$ ipython --no-banner

In [1]: import numpy as np

In [2]: from numpy import linalg as LA

In [3]: np.set_printoptions(suppress=True, linewidth=120)

In [4]: def rd(a):
   ...:     return np.round(a, 3) + 0
   ...: 

In [5]: data = np.loadtxt("block9.csv", delimiter=",")

In [6]: data
Out[6]: 
array([[ 0.1, -0.9,  0.8, -0.5,  0.8,  1.6],
       [ 1.6, -0.5,  0.7, -1. , -2.6, -0.4],
       [ 0.8, -0.5,  0.4,  0.5,  0.7, -0.3],
       [ 0. ,  0.5,  0.2,  0.2,  0.4,  1.1],
       [-1.8,  0.3, -1.2,  1. ,  0.6,  0. ],
       [-0.8,  0.5, -1.8,  1.1, -0.9, -0.9]])

In [7]: rd(np.abs(LA.eigvals(data)).max())
Out[7]: np.float64(2.576)

In [8]: np.allclose(data, data.T)
Out[8]: False

In [9]: x0 = np.array([2, 0, -2, 0, 0, 2])

In [10]: rd(data @ np.ones(6))
Out[10]: array([ 1.9, -2.2,  1.6,  2.4, -1.1, -2.8])

In [11]: rd(data @ (2 * x0))
Out[11]: array([ 3.6,  2. ,  0.4,  3.6, -2.4,  0.4])

In [12]: (data @ x0).argmax()
Out[12]: np.int64(3)

In [13]: rd(data @ x0)
Out[13]: array([ 1.8,  1. ,  0.2,  1.8, -1.2,  0.2])

In [14]: data * x0
Out[14]: 
array([[ 0.2, -0. , -1.6, -0. ,  0. ,  3.2],
       [ 3.2, -0. , -1.4, -0. , -0. , -0.8],
       [ 1.6, -0. , -0.8,  0. ,  0. , -0.6],
       [ 0. ,  0. , -0.4,  0. ,  0. ,  2.2],
       [-3.6,  0. ,  2.4,  0. ,  0. ,  0. ],
       [-1.6,  0. ,  3.6,  0. , -0. , -1.8]])

In [15]: rd(np.einsum("ij,j->i", data, x0))
Out[15]: array([ 1.8,  1. ,  0.2,  1.8, -1.2,  0.2])

In [16]: f, g = data[0], data[5]

In [17]: rd(f @ g)
Out[17]: np.float64(-4.68)

In [18]: rd(f @ f)
Out[18]: np.float64(4.91)

In [19]: pr = (f @ g) / (f @ f) * f

In [20]: rd(g - pr)
Out[20]: array([-0.705, -0.358, -1.037,  0.623, -0.137,  0.625])

In [21]: rd(LA.norm(f + g) ** 2 + LA.norm(f - g) ** 2)
Out[21]: np.float64(23.74)

In [22]: rd((g - pr) @ f)
Out[22]: np.float64(0.0)

In [23]: arr = np.diag(np.array([-1, -1, -2, -1, -1, 2, 0, 0])) + -2 * np.eye(8, k=1) + -2 * np.eye(8, k=-1)

In [24]: arr
Out[24]: 
array([[-1., -2.,  0.,  0.,  0.,  0.,  0.,  0.],
       [-2., -1., -2.,  0.,  0.,  0.,  0.,  0.],
       [ 0., -2., -2., -2.,  0.,  0.,  0.,  0.],
       [ 0.,  0., -2., -1., -2.,  0.,  0.,  0.],
       [ 0.,  0.,  0., -2., -1., -2.,  0.,  0.],
       [ 0.,  0.,  0.,  0., -2.,  2., -2.,  0.],
       [ 0.,  0.,  0.,  0.,  0., -2.,  0., -2.],
       [ 0.,  0.,  0.,  0.,  0.,  0., -2.,  0.]])

In [25]: rd(LA.det(arr))
Out[25]: np.float64(368.0)

In [26]: rd(np.sort(np.abs(LA.eigvals(arr))))
Out[26]: array([0.465, 1.44 , 1.511, 2.148, 2.456, 3.366, 4.178, 4.898])
